$ ipython --no-banner

In [1]: import numpy as np

In [2]: np.set_printoptions(precision=2, suppress=True, linewidth=100)

In [3]: J = np.array([[0, 2, -1, 1], [-2, 0, -1, 0], [1, 1, 0, -1], [-1, 0, 1, 0]])

In [4]: # antisymmetric, zero diagonal

In [5]: x = np.array([2, -3, 1, 1])

In [6]: print(x @ J @ x)
0

In [7]: np.linalg.svd(J, compute_uv=False)
Out[7]: array([2.58, 2.58, 1.16, 1.16])

In [8]: np.round(np.linalg.eigvals(J).real, 2) + 0
Out[8]: array([0., 0., 0., 0.])

In [9]: Q = np.linalg.solve(np.eye(4) - J, np.eye(4) + J)

In [10]: np.round(np.linalg.det(Q), 2)
Out[10]: np.float64(1.0)

In [11]: np.round(Q @ Q.T, 2) + 0
Out[11]: 
array([[1., 0., 0., 0.],
       [0., 1., 0., 0.],
       [0., 0., 1., 0.],
       [0., 0., 0., 1.]])

In [12]: P = np.triu(np.array([[-1, -2, 2, 1], [2, -1, 0, -1], [0, 0, 2, 0], [1, 1, 1, 1]]), 1) + np.eye(4)

In [13]: other = P @ J @ np.linalg.inv(P)

In [14]: np.trace(other), np.trace(J)
Out[14]: (np.float64(0.0), np.int64(0))

In [15]: P @ J - J @ P
Out[15]: 
array([[ 5.,  2.,  3.,  0.],
       [ 1., -4.,  3.,  2.],
       [ 0.,  2., -2.,  0.],
       [ 0., -2.,  2.,  1.]])

In [16]: np.linalg.matrix_rank(other)
Out[16]: np.int64(4)

In [17]: np.round(np.poly(other), 2) + 0
Out[17]: array([1., 0., 8., 0., 9.])

In [18]: other = np.linalg.invert(J)
---------------------------------------------------------------------------
AttributeError                            Traceback (most recent call last)
Cell In[18], line 1
----> 1 other = np.linalg.invert(J)

AttributeError: module 'numpy.linalg' has no attribute 'invert'

In [19]: other = np.linalg.inv(J)

In [20]: print((np.abs(other) > 1e-9).astype(int))
[[0 1 0 1]
 [1 0 1 1]
 [0 1 0 1]
 [1 1 1 0]]

In [21]: np.round(np.linalg.inv(other), 2) + 0
Out[21]: 
array([[ 0.,  2., -1.,  1.],
       [-2.,  0., -1.,  0.],
       [ 1.,  1.,  0., -1.],
       [-1.,  0.,  1.,  0.]])

In [22]: np.linalg.det(J) * other
Out[22]: 
array([[-0., -3., -0., -3.],
       [ 3.,  0.,  3.,  3.],
       [ 0., -3.,  0.,  6.],
       [ 3., -3., -6., -0.]])

In [23]: print(round(float(np.linalg.cond(J)), 2))
2.22

In [24]: round(np.linalg.norm(J[3], 1), 2), round(float(np.linalg.norm(J[3], np.inf)), 2)
Out[24]: (np.float64(2.0), 1.0)

In [25]: round(float(np.linalg.norm(J, 2)), 2)
Out[25]: 2.58

In [26]: np.linalg.norm(J, axis=1)
Out[26]: array([2.45, 2.24, 1.73, 1.41])

In [27]: round(float(np.linalg.norm(J[3] - J[0])), 2)
Out[27]: 3.16

In [28]: W0 = np.load("dump.npy")

In [29]: W0
Out[29]: 
array([[-2.,  0.,  0.,  0.],
       [ 0., -2.,  0.,  0.],
       [ 0.,  0., -2., -3.],
       [ 0.,  0., -3., -2.]])

In [30]: rng = np.random.default_rng(286693)

In [31]: z = rng.permutation(4)

In [32]: other = W0[:, z] * rng.choice([-1, 1], 4)

In [33]: other
Out[33]: 
array([[ 0., -0.,  2., -0.],
       [-2., -0., -0., -0.],
       [ 0.,  2., -0.,  3.],
       [ 0.,  3., -0.,  2.]])

In [34]: U, _, Vt = np.linalg.svd(W0.T @ other)

In [35]: np.round(U @ Vt, 2) + 0
Out[35]: 
array([[ 0.,  0., -1.,  0.],
       [ 1.,  0.,  0.,  0.],
       [ 0., -1.,  0.,  0.],
       [ 0.,  0.,  0., -1.]])

In [36]: print(z)
[1 2 0 3]

In [37]: X = np.load("x.npy")

In [38]: print(X)
[[1.   0.7  0.49 0.34]
 [0.7  1.   0.7  0.49]
 [0.49 0.7  1.   0.7 ]
 [0.34 0.49 0.7  1.  ]]

In [39]: other = np.array([[-1, 1, 2], [-1, 3, -1], [-3, 0, -2], [1, -3, 3]])

In [40]: np.linalg.matrix_rank(X @ other)
Out[40]: np.int64(3)

In [41]: np.einsum("ik,kj->ji", X, other)
Out[41]: 
array([[-2.83, -3.31, -3.49, -1.93],
       [ 2.08,  2.23,  0.49, -1.19],
       [ 1.34,  0.47,  0.38,  1.79]])

In [42]: print(np.einsum("ij->j", X))
[2.53 2.89 2.89 2.53]

In [43]: ev, vecs = np.linalg.eig(X)

In [44]: print(round(float(np.prod(ev)), 2))
0.13

In [45]: x = np.ones(4)

In [46]: for _ in range(5):
    ...:     x = X @ x
    ...:     x /= np.linalg.norm(x)
    ...:     print(round(x @ X @ x, 2))
    ...: 
2.72
2.72
2.72
2.72
2.72

In [47]: x
Out[47]: array([0.46, 0.54, 0.54, 0.46])

In [48]: round(np.linalg.eigvalsh(X)[-1], 2)
Out[48]: np.float64(2.72)

In [49]: ev, vecs = np.linalg.eigh(X)

In [50]: np.abs(vecs[:, -1])
Out[50]: array([0.46, 0.54, 0.54, 0.46])

In [51]: np.linalg.eigvalsh(X + -2 * np.eye(4))
Out[51]: array([-1.8 , -1.68, -1.24,  0.72])

In [52]: print(ev)
[0.2  0.32 0.76 2.72]

In [53]: np.round(vecs.T @ vecs, 2) + 0
Out[53]: 
array([[1., 0., 0., 0.],
       [0., 1., 0., 0.],
       [0., 0., 1., 0.],
       [0., 0., 0., 1.]])

In [54]: np.abs(vecs[:, -1]).round(6).argmax()
Out[54]: np.int64(1)

In [55]: np.linalg.eigvalsh(X @ X)
Out[55]: array([0.04, 0.1 , 0.57, 7.42])

In [56]: print(np.unique(ev.round(6) + 0, return_counts=True)[1])
[1 1 1 1]

In [57]: np.allclose(X, X.T)
Out[57]: True

In [58]: round(float(np.abs(np.linalg.eigvals(X)).max()), 2)
Out[58]: 2.72

In [59]: (X + X.T) / 2
Out[59]: 
array([[1.  , 0.7 , 0.49, 0.34],
       [0.7 , 1.  , 0.7 , 0.49],
       [0.49, 0.7 , 1.  , 0.7 ],
       [0.34, 0.49, 0.7 , 1.  ]])

In [60]: assert X == X.T
---------------------------------------------------------------------------
ValueError                                Traceback (most recent call last)
Cell In[60], line 1
----> 1 assert X == X.T

ValueError: The truth value of an array with more than one element is ambiguous. Use a.any() or a.all()

In [61]: np.round(np.linalg.det(X), 2)
Out[61]: np.float64(0.13)
